$ ipython --no-banner

In [1]: import numpy as np

In [2]: from numpy import linalg as LA

In [3]: np.set_printoptions(precision=1, suppress=True, linewidth=200)

In [4]: tidy = lambda a: np.round(a, 1) + 0

In [5]: W0 = np.load("block6.npy")

In [6]: W0
Out[6]: 
array([[1., 0., 0.],
       [0., 1., 0.],
       [0., 0., 1.]])

In [7]: tidy(LA.matrix_power(W0, 2))
Out[7]: 
array([[1., 0., 0.],
       [0., 1., 0.],
       [0., 0., 1.]])

In [8]: tidy(LA.matrix_power(W0, 100))
Out[8]: 
array([[1., 0., 0.],
       [0., 1., 0.],
       [0., 0., 1.]])

In [9]: W0.sum(axis=1)
Out[9]: array([1., 1., 1.])

In [10]: pr = np.eye(3)[2]

In [11]: for _ in range(3):
    ...:     pr = pr @ W0
    ...:     print(pr.round(1))
    ...: 
[0. 0. 1.]
[0. 0. 1.]
[0. 0. 1.]

In [12]: [int(LA.matrix_rank(LA.matrix_power(W0, p))) for p in range(1, 4)]
Out[12]: [3, 3, 3]

In [13]: LA.matrix_rank(W0 - W0[0, 0] * np.eye(3))
Out[13]: np.int64(0)

In [14]: np.prod(np.diag(W0)), tidy(LA.det(W0))
Out[14]: (np.float64(1.0), np.float64(1.0))

In [15]: G = W0.T @ W0

In [16]: LA.matrix_rank(G)
Out[16]: np.int64(3)

In [17]: np.allclose(G, G.T)
Out[17]: True

In [18]: np.trace(G), (W0 ** 2).sum()
Out[18]: (np.float64(3.0), np.float64(3.0))

In [19]: tidy(LA.svd(W0, compute_uv=False) ** 2)
Out[19]: array([1., 1., 1.])

In [20]: G
Out[20]: 
array([[1., 0., 0.],
       [0., 1., 0.],
       [0., 0., 1.]])

In [21]: np.diag(G)
Out[21]: array([1., 1., 1.])

In [22]: tidy(LA.svd(W0, compute_uv=False))
Out[22]: array([1., 1., 1.])

In [23]: W0.shape
Out[23]: (3, 3)

In [24]: np.abs(W0).max()
Out[24]: np.float64(1.0)

In [25]: np.diff(W0, axis=0)
Out[25]: 
array([[-1.,  1.,  0.],
       [ 0., -1.,  1.]])

In [26]: K = np.load("sample5.npy")

In [27]: K
Out[27]: 
array([[ 0.2,  1.2, -0.8, -0.8],
       [ 0.3,  1.3, -0.8, -1. ],
       [ 0.6, -0.3, -1.4,  0.8]])

In [28]: U, sv, vt = LA.svd(K)

In [29]: tidy(sv)
Out[29]: array([2.5, 1.7, 0.1])

In [30]: M2 = U[:, :2] @ np.diag(sv[:2]) @ vt[:2]

In [31]: tidy(LA.norm(K - M2, 2)), tidy(sv[2])
Out[31]: (np.float64(0.1), np.float64(0.1))

In [32]: LA.matrix_rank(K, rtol=0.05)
Out[32]: np.int64(2)

In [33]: tidy(np.abs(K - M2).max())
Out[33]: np.float64(0.1)

In [34]: X = np.load("layer15.npy")

In [35]: X
Out[35]: 
array([[ 5, 15, 10,  2],
       [ 6, 11,  4,  2],
       [ 5, 13,  8,  2],
       [ 7, 13,  4,  2],
       [ 4,  5,  2,  2],
       [ 3, 11, 10,  2],
       [ 8, 15,  4,  2],
       [ 6,  9,  2,  2],
       [ 8, 19,  8,  2],
       [ 4, 11,  8,  2],
       [ 6,  7,  0,  2],
       [ 7, 19, 10,  2],
       [ 6, 11,  4,  2],
       [ 7, 19, 10,  2],
       [ 8, 13,  2,  2],
       [ 4,  7,  4,  2],
       [ 6,  9,  2,  2],
       [ 3, 11, 10,  2],
       [ 8, 15,  4,  2],
       [ 7, 11,  2,  2],
       [ 3,  3,  2,  2],
       [ 7, 11,  2,  2],
       [ 3,  5,  4,  2],
       [ 3,  3,  2,  2],
       [ 8, 19,  8,  2],
       [ 3,  5,  4,  2],
       [ 3,  7,  6,  2],
       [ 7, 19, 10,  2]])

In [36]: r0, r1 = X[22], X[14]

In [37]: r0 @ r0
Out[37]: np.int64(54)

In [38]: pr = (r0 @ r1) / (r0 @ r0) * r0

In [39]: np.outer(r0, r1)
Out[39]: 
array([[24, 39,  6,  6],
       [40, 65, 10, 10],
       [32, 52,  8,  8],
       [16, 26,  4,  4]])

In [40]: tidy((r1 - pr) @ r0)
Out[40]: np.float64(0.0)

In [41]: tidy(LA.norm(W0, axis=0))
Out[41]: array([1., 1., 1.])

In [42]: tidy(LA.pinv(W0))
Out[42]: 
array([[1., 0., 0.],
       [0., 1., 0.],
       [0., 0., 1.]])

In [43]: r0 = np.array([1, 2, 1])

In [44]: M2 = W0 + np.outer(r0, np.eye(3)[2])

In [45]: M2
Out[45]: 
array([[1., 0., 1.],
       [0., 1., 2.],
       [0., 0., 2.]])

In [46]: LA.matrix_rank(LA.inv(M2) - LA.inv(W0), tol=1e-8)
Out[46]: np.int64(1)

In [47]: tidy(LA.det(M2) / LA.det(W0)), tidy(1 + LA.solve(W0, r0)[2])
Out[47]: (np.float64(2.0), np.float64(2.0))

In [48]: m1 = np.array([[-0.5, -0.8, 1.8],
    ...:     [0.9, -0.1, -1.0],
    ...:     [-0.8, 0.4, -1.2],
    ...:     [0.7, -0.6, -0.9],
    ...:     [0.7, -1.6, 1.1]])

In [49]: m1[:, 2] *= 3

In [50]: tidy(m1)
Out[50]: 
array([[-0.5, -0.8,  5.4],
       [ 0.9, -0.1, -3. ],
       [-0.8,  0.4, -3.6],
       [ 0.7, -0.6, -2.7],
       [ 0.7, -1.6,  3.3]])

In [51]: vec = np.array([-5, 4, 5])

In [52]: target = m1 @ vec

In [53]: tidy(LA.pinv(m1) @ m1)
Out[53]: 
array([[1., 0., 0.],
       [0., 1., 0.],
       [0., 0., 1.]])

In [54]: tidy(target)
Out[54]: array([ 26.3, -19.9, -12.4, -19.4,   6.6])

In [55]: tidy(LA.lstsq(m1, target)[0])
Out[55]: array([-5.,  4.,  5.])

In [56]: tidy(LA.solve(m1.T @ m1, m1.T @ target))
Out[56]: array([-5.,  4.,  5.])

In [57]: rng = np.random.default_rng(59)

In [58]: target = target + 0.1 * rng.normal(size=5)

In [59]: tidy(target)
Out[59]: array([ 26.2, -19.7, -12.2, -19.4,   6.5])

In [60]: beta, *_ = LA.lstsq(m1, target)

In [61]: tidy(beta)
Out[61]: array([-5.1,  4. ,  5. ])

In [62]: [round(float(LA.norm(LA.solve(m1.T @ m1 + lam * np.eye(3), m1.T @ target))), 2) for lam in (0, 1, 10, 100)]
Out[62]: [8.12, 7.07, 4.46, 1.89]

In [63]: tidy(LA.norm(target - m1 @ beta))
Out[63]: np.float64(0.1)

In [64]: tidy(m1.T @ (target - m1 @ beta))
Out[64]: array([0., 0., 0.])

In [65]: beta.round()
Out[65]: array([-5.,  4.,  5.])

In [66]: M2 = np.array([[1, 2, 1], [-3, 5, 5], [-1, 3, 3]])

In [67]: tidy(M2.T @ m1.T)
Out[67]: 
array([[ -3.5,   4.2,   1.6,   5.2,   2.2],
       [ 11.2,  -7.7, -10.4,  -9.7,   3.3],
       [ 11.7,  -8.6,  -9.6, -10.4,   2.6]])

In [68]: tidy(m1 @ M2)
Out[68]: 
array([[ -3.5,  11.2,  11.7],
       [  4.2,  -7.7,  -8.6],
       [  1.6, -10.4,  -9.6],
       [  5.2,  -9.7, -10.4],
       [  2.2,   3.3,   2.6]])

In [69]: tidy(np.einsum("ik,kj->ji", m1, M2))
Out[69]: 
array([[ -3.5,   4.2,   1.6,   5.2,   2.2],
       [ 11.2,  -7.7, -10.4,  -9.7,   3.3],
       [ 11.7,  -8.6,  -9.6, -10.4,   2.6]])

In [70]: LA.matrix_rank(m1 @ M2)
Out[70]: np.int64(3)

In [71]: LA.matrix_rank(np.vstack([m1, M2.T]))
Out[71]: np.int64(3)

In [72]: tidy(np.einsum("ij,ij->i", m1, m1))
Out[72]: array([30.1,  9.8, 13.8,  8.1, 13.9])

In [73]: P = m1 @ LA.solve(m1.T @ m1, m1.T)

In [74]: tidy(np.diag(P))
Out[74]: array([0.5, 0.4, 0.9, 0.5, 0.7])

In [75]: LA.matrix_rank(np.eye(5) - P)
Out[75]: np.int64(2)

In [76]: M2 = np.c_[m1[:, :1] @ np.array([[1]]), np.array([1, -2, 2, 1, 2])]

In [77]: M2
Out[77]: 
array([[-0.5,  1. ],
       [ 0.9, -2. ],
       [-0.8,  2. ],
       [ 0.7,  1. ],
       [ 0.7,  2. ]])

In [78]: tidy(LA.lstsq(m1, M2[:, 0])[0])
Out[78]: array([1., 0., 0.])

In [79]: tidy(LA.norm(LA.qr(m1)[0].T @ M2, axis=0) ** 2 / ((M2 ** 2).sum(axis=0) + 1e-12))
Out[79]: array([1. , 0.9])

In [80]: tidy(LA.norm(M2 - m1 @ LA.lstsq(m1, M2)[0], axis=0))
Out[80]: array([0. , 1.3])

In [81]: r0 = np.array([-2, 0, 1])

In [82]: tidy(np.polyval(r0, m1[2]))
Out[82]: array([ -0.3,   0.7, -24.9])

In [83]: data = np.array([[0.0, 1.0, 1.0], [1.0, 0.0, 1.0], [1.0, 1.0, 0.0]])

In [84]: np.einsum("ii->", data)
Out[84]: np.float64(0.0)

In [85]: tidy(LA.det(2 * data)), tidy(LA.det(data))
Out[85]: (np.float64(16.0), np.float64(2.0))

In [86]: tidy(LA.eigvals(data))
Out[86]: array([-1.,  2., -1.])

In [87]: tidy(np.poly(data))
Out[87]: array([ 1.,  0., -3., -2.])

In [88]: M2 = data / np.sqrt((data ** 2).mean(axis=1, keepdims=True))

In [89]: LA.matrix_rank(data - data.mean(axis=1, keepdims=True))
Out[89]: np.int64(2)

In [90]: tidy(M2[0])
Out[90]: array([0. , 1.2, 1.2])

In [91]: feats = np.array([[2.0, -1.0, 0.0, 0.0, 0.0, 0.0],
    ...:     [-1.0, 1.0, -1.0, 0.0, 0.0, 0.0],
    ...:     [0.0, -1.0, -2.0, -1.0, 0.0, 0.0],
    ...:     [0.0, 0.0, -1.0, 3.0, -1.0, 0.0],
    ...:     [0.0, 0.0, 0.0, -1.0, 1.0, -1.0],
    ...:     [0.0, 0.0, 0.0, 0.0, -1.0, -3.0]])

In [92]: feats
Out[92]: 
array([[ 2., -1.,  0.,  0.,  0.,  0.],
       [-1.,  1., -1.,  0.,  0.,  0.],
       [ 0., -1., -2., -1.,  0.,  0.],
       [ 0.,  0., -1.,  3., -1.,  0.],
       [ 0.,  0.,  0., -1.,  1., -1.],
       [ 0.,  0.,  0.,  0., -1., -3.]])

In [93]: idx = rng.permutation(6)

In [94]: idx
Out[94]: array([3, 2, 5, 4, 1, 0])

In [95]: M2 = feats[idx][:, idx]

In [96]: tidy(LA.det(M2)), tidy(LA.det(feats[idx]))
Out[96]: (np.float64(40.0), np.float64(-40.0))

In [97]: M2
Out[97]: 
array([[ 3., -1.,  0., -1.,  0.,  0.],
       [-1., -2.,  0.,  0., -1.,  0.],
       [ 0.,  0., -3., -1.,  0.,  0.],
       [-1.,  0., -1.,  1.,  0.,  0.],
       [ 0., -1.,  0.,  0.,  1., -1.],
       [ 0.,  0.,  0.,  0., -1.,  2.]])

In [98]: tidy(np.sort(np.abs(LA.eigvals(M2))))
Out[98]: array([0.6, 0.9, 2.5, 2.7, 3.2, 3.6])

In [99]: np.allclose(M2, feats)
Out[99]: False

In [100]: np.trace(M2)
Out[100]: np.float64(2.0)

In [101]: arr = np.loadtxt("arr.csv", delimiter=",")

In [102]: arr
Out[102]: 
array([[-1.,  0., -1.,  1.,  1.],
       [ 0.,  0., -1., -2.,  0.],
       [ 0.,  0., -1.,  2.,  1.],
       [ 0.,  0.,  0.,  2., -1.],
       [ 0.,  0.,  0.,  0., -2.]])

In [103]: LA.cond(arr) > 100
Out[103]: np.True_

In [104]: LA.matrix_rank(arr, rtol=0.1)
Out[104]: np.int64(4)

In [105]: np.argsort(-LA.norm(arr, axis=0).round(6), kind="stable")[:3]
Out[105]: array([3, 4, 2])

In [106]: tidy(arr @ LA.pinv(arr) @ arr)
Out[106]: 
array([[-1.,  0., -1.,  1.,  1.],
       [ 0.,  0., -1., -2.,  0.],
       [ 0.,  0., -1.,  2.,  1.],
       [ 0.,  0.,  0.,  2., -1.],
       [ 0.,  0.,  0.,  0., -2.]])

In [107]: np.abs(np.diag(LA.qr(arr)[1])) > 1e-9
Out[107]: array([ True, False,  True,  True,  True])

In [108]: U, sv, vt = LA.svd(arr)

In [109]: evecs = vt[:(sv > 1e-8).sum()]

In [110]: vec = arr[4] + -2 * arr[3] + rng.integers(2) * np.eye(5)[3]

In [111]: vec
Out[111]: array([ 0.,  0.,  0., -4.,  0.])

In [112]: tidy(LA.norm(vec - evecs.T @ evecs @ vec))
Out[112]: np.float64(0.0)

In [113]: tidy(evecs.T @ evecs)
Out[113]: 
array([[1., 0., 0., 0., 0.],
       [0., 0., 0., 0., 0.],
       [0., 0., 1., 0., 0.],
       [0., 0., 0., 1., 0.],
       [0., 0., 0., 0., 1.]])

In [114]: vec = np.array([0, 1, 5, 5, 0])

In [115]: np.einsum("ij,j->i", arr, vec)
Out[115]: array([  0., -15.,   5.,  10.,   0.])

In [116]: arr @ np.ones(5)
Out[116]: array([ 0., -3.,  2.,  1., -2.])

In [117]: arr @ np.eye(5)[3]
Out[117]: array([ 1., -2.,  2.,  2.,  0.])

In [118]: (arr * vec).sum(axis=1)
Out[118]: array([  0., -15.,   5.,  10.,   0.])

In [119]: arr * vec
Out[119]: 
array([[ -0.,   0.,  -5.,   5.,   0.],
       [  0.,   0.,  -5., -10.,   0.],
       [  0.,   0.,  -5.,  10.,   0.],
       [  0.,   0.,   0.,  10.,  -0.],
       [  0.,   0.,   0.,   0.,  -0.]])

In [120]: A = np.load("dump.npy")

In [121]: tidy(A)
Out[121]: 
array([[-11.4, -54.6, -40.1,  -3.2, -27.4],
       [ -9.6, -45.2, -31.9,  -1.4, -22.7],
       [ -7.7, -34.7, -22.9,   0.3, -17.7],
       [ -6.3, -26.8, -16.3,   1.3, -13.9],
       [ -6. , -24.9, -14.8,   1.5, -13. ],
       [ -5.8, -23.7, -13.9,   1.6, -12.4],
       [ -4.3, -13.9,  -6.3,   2. ,  -7.9],
       [ -3.5,  -8.6,  -2.7,   1.8,  -5.4],
       [ -3.1,  -6.8,  -1.7,   1.5,  -4.6],
       [ -3.1,  -6.3,  -1.5,   1.4,  -4.4],
       [ -2.7,  -4.6,  -0.6,   1. ,  -3.5],
       [ -2.7,  -4.5,  -0.6,   1. ,  -3.4],
       [ -2.5,  -3.9,  -0.4,   0.9,  -3.1],
       [ -2.3,  -3.3,  -0.2,   0.7,  -2.8],
       [ -0.8,  -0.7,   0. ,   0. ,  -0.8],
       [  0.5,   0.4,   0. ,   0.1,   0.5],
       [  2.1,   1.7,   0.3,   0.7,   2.1],
       [  4.2,   3.4,   1.1,   1.9,   4.2],
       [  7.5,   6.5,   3.1,   4.3,   7.6],
       [ 20.6,  21.8,  16.2,  16.6,  22.4],
       [ 27.5,  31. ,  24.7,  23.6,  30.5],
       [ 27.6,  31.2,  25. ,  23.8,  30.7],
       [ 29. ,  33.2,  26.8,  25.3,  32.4],
       [ 32.1,  37.6,  31. ,  28.6,  36.2],
       [ 33. ,  38.9,  32.2,  29.5,  37.2],
       [ 45.6,  57.7,  50.3,  43.4,  52.9],
       [ 49.5,  63.8,  56.3,  47.7,  57.9],
       [ 61.1,  82.5,  74.5,  60.9,  72.8]])

In [122]: U, sv, vt = LA.svd(A)

In [123]: evecs = vt[:(sv > 1e-8).sum()]

In [124]: vec = A[18] + 2 * A[8] + rng.integers(2) * np.eye(5)[3]

In [125]: tidy(vec)
Out[125]: array([ 1.2, -7.1, -0.3,  8.3, -1.6])

In [126]: LA.matrix_rank(np.vstack([A, vec]))
Out[126]: np.int64(4)

In [127]: tidy(LA.norm(vec - evecs.T @ evecs @ vec))
Out[127]: np.float64(0.5)

In [128]: tidy(evecs.T @ evecs)
Out[128]: 
array([[ 0.5,  0.1, -0.2,  0.2,  0.4],
       [ 0.1,  0.7,  0.3, -0.3,  0.3],
       [-0.2,  0.3,  0.7,  0.3, -0.1],
       [ 0.2, -0.3,  0.3,  0.7,  0.1],
       [ 0.4,  0.3, -0.1,  0.1,  0.4]])
